$ ipython --no-banner

In [1]: import numpy as np

In [2]: from numpy import linalg as LA

In [3]: np.set_printoptions(suppress=True, linewidth=140)

In [4]: arr = np.array([[-2.97, 2.16, 6.0],
   ...:     [-0.91, -0.24, 5.55],
   ...:     [-0.44, -0.74, 5.34],
   ...:     [0.86, -1.92, 4.24],
   ...:     [1.26, -1.88, 2.66],
   ...:     [0.87, -1.07, 1.22],
   ...:     [-0.3, 0.28, -0.27],
   ...:     [-0.7, 0.59, -0.55],
   ...:     [-0.75, 0.62, -0.58],
   ...:     [-2.98, 0.04, -0.03],
   ...:     [-3.39, -2.18, 1.67],
   ...:     [-3.37, -4.67, 3.5]])

In [5]: lab = arr[:, 0] > np.median(arr[:, 0])

In [6]: u = arr[lab].mean(axis=0) - arr[~lab].mean(axis=0)

In [7]: np.round((((arr - arr.mean(axis=0)) @ u > 0) == lab).mean(), 2)
Out[7]: np.float64(0.83)

In [8]: np.argsort(-np.abs(u).round(6), kind="stable")
Out[8]: array([0, 2, 1])

In [9]: C2 = np.cov(arr, rowvar=False)

In [10]: np.round(np.corrcoef(arr.T), 2)
Out[10]: 
array([[ 1.  ,  0.05, -0.06],
       [ 0.05,  1.  , -0.12],
       [-0.06, -0.12,  1.  ]])

In [11]: np.argwhere(np.triu(np.abs(np.corrcoef(arr.T)) > 0.8, 1))
Out[11]: array([], shape=(0, 2), dtype=int64)

In [12]: C2.round(2)
Out[12]: 
array([[ 2.92,  0.15, -0.26],
       [ 0.15,  3.11, -0.54],
       [-0.26, -0.54,  6.25]])

In [13]: round(np.corrcoef(arr[:, 0], arr[:, 2])[0, 1], 2)
Out[13]: np.float64(-0.06)

In [14]: np.argsort(-arr.std(axis=0).round(6), kind="stable")
Out[14]: array([2, 1, 0])

In [15]: C2.shape
Out[15]: (3, 3)

In [16]: M2 = np.c_[arr[:, :1] @ np.array([[-3]]), np.array([-1, 2, -2, 0, 1, 0, 1, 1, -1, -1, 0, -1])]

In [17]: M2.round(2)
Out[17]: 
array([[ 8.91, -1.  ],
       [ 2.73,  2.  ],
       [ 1.32, -2.  ],
       [-2.58,  0.  ],
       [-3.78,  1.  ],
       [-2.61,  0.  ],
       [ 0.9 ,  1.  ],
       [ 2.1 ,  1.  ],
       [ 2.25, -1.  ],
       [ 8.94, -1.  ],
       [10.17,  0.  ],
       [10.11, -1.  ]])

In [18]: np.round(LA.norm(LA.qr(arr)[0].T @ M2, axis=0) ** 2 / ((M2 ** 2).sum(axis=0) + 1e-12), 2)
Out[18]: array([1.  , 0.13])
